$ python -q
>>> import numpy as np
>>> from numpy import linalg as LA
>>> np.set_printoptions(precision=2, suppress=True, linewidth=200)
>>> tidy = lambda a: np.round(a, 2) + 0
>>> K = np.load("dump.npy")
>>> K
array([[-1., -2.,  0., -2.],
       [-2., -1.,  0., -2.],
       [ 0.,  0., -1.,  0.],
       [-2., -2.,  0., -1.]])
>>> # symmetric, so the eigenvalues are real
>>> vals, evecs = LA.eig(K)
>>> tidy(np.sort(LA.eigvals(K.T)))
array([-5., -1.,  1.,  1.])
>>> tidy(K @ evecs[:, 0] - vals[0] * evecs[:, 0])
array([0., 0., 0., 0.])
>>> tidy(LA.det(K.T))
np.float64(5.0)
>>> np.kron(np.eye(2, dtype=int), K)
array([[-1., -2.,  0., -2., -0., -0.,  0., -0.],
       [-2., -1.,  0., -2., -0., -0.,  0., -0.],
       [ 0.,  0., -1.,  0.,  0.,  0., -0.,  0.],
       [-2., -2.,  0., -1., -0., -0.,  0., -0.],
       [-0., -0.,  0., -0., -1., -2.,  0., -2.],
       [-0., -0.,  0., -0., -2., -1.,  0., -2.],
       [ 0.,  0., -0.,  0.,  0.,  0., -1.,  0.],
       [-0., -0.,  0., -0., -2., -2.,  0., -1.]])
>>> np.einsum("ij,ji->", K, K)
np.float64(28.0)
>>> tidy(LA.eigvals(K))
array([ 1., -5.,  1., -1.])
>>> tidy(LA.norm(K[2], 1)), tidy(LA.norm(K[2], np.inf))
(np.float64(1.0), np.float64(1.0))
>>> tidy(LA.norm(K, "nuc"))
np.float64(8.0)
>>> LA.norm(K, axis=1).argmax()
np.int64(0)
>>> tidy(LA.norm(K) ** 2 / LA.norm(K, 2) ** 2)
np.float64(1.12)
>>> tidy(LA.norm(K, axis=0))
array([3., 3., 1., 3.])
>>> K[2] @ K[3]
np.float64(0.0)
>>> gram = K.T @ K
>>> tidy(LA.eigvalsh(gram)[::-1])
array([25.,  1.,  1.,  1.])
>>> np.diag(gram)
array([9., 9., 1., 9.])
>>> gram
array([[9., 8., 0., 8.],
       [8., 9., 0., 8.],
       [0., 0., 1., 0.],
       [8., 8., 0., 9.]])
>>> tidy(LA.svd(K, compute_uv=False) ** 2)
array([25.,  1.,  1.,  1.])
>>> Q = K.astype(float).copy()
>>> for j in range(4):
...     Q[:, j] -= Q[:, :j] @ (Q[:, :j].T @ Q[:, j])
...     Q[:, j] /= LA.norm(Q[:, j])
... 
>>> tidy(Q)
array([[-0.33, -0.81,  0.  , -0.49],
       [-0.67,  0.57,  0.  , -0.49],
       [ 0.  ,  0.  , -1.  ,  0.  ],
       [-0.67, -0.16,  0.  ,  0.73]])
>>> tidy(Q.T @ K)
array([[3.  , 2.67, 0.  , 2.67],
       [0.  , 1.37, 0.  , 0.65],
       [0.  , 0.  , 1.  , 0.  ],
       [0.  , 0.  , 0.  , 1.21]])
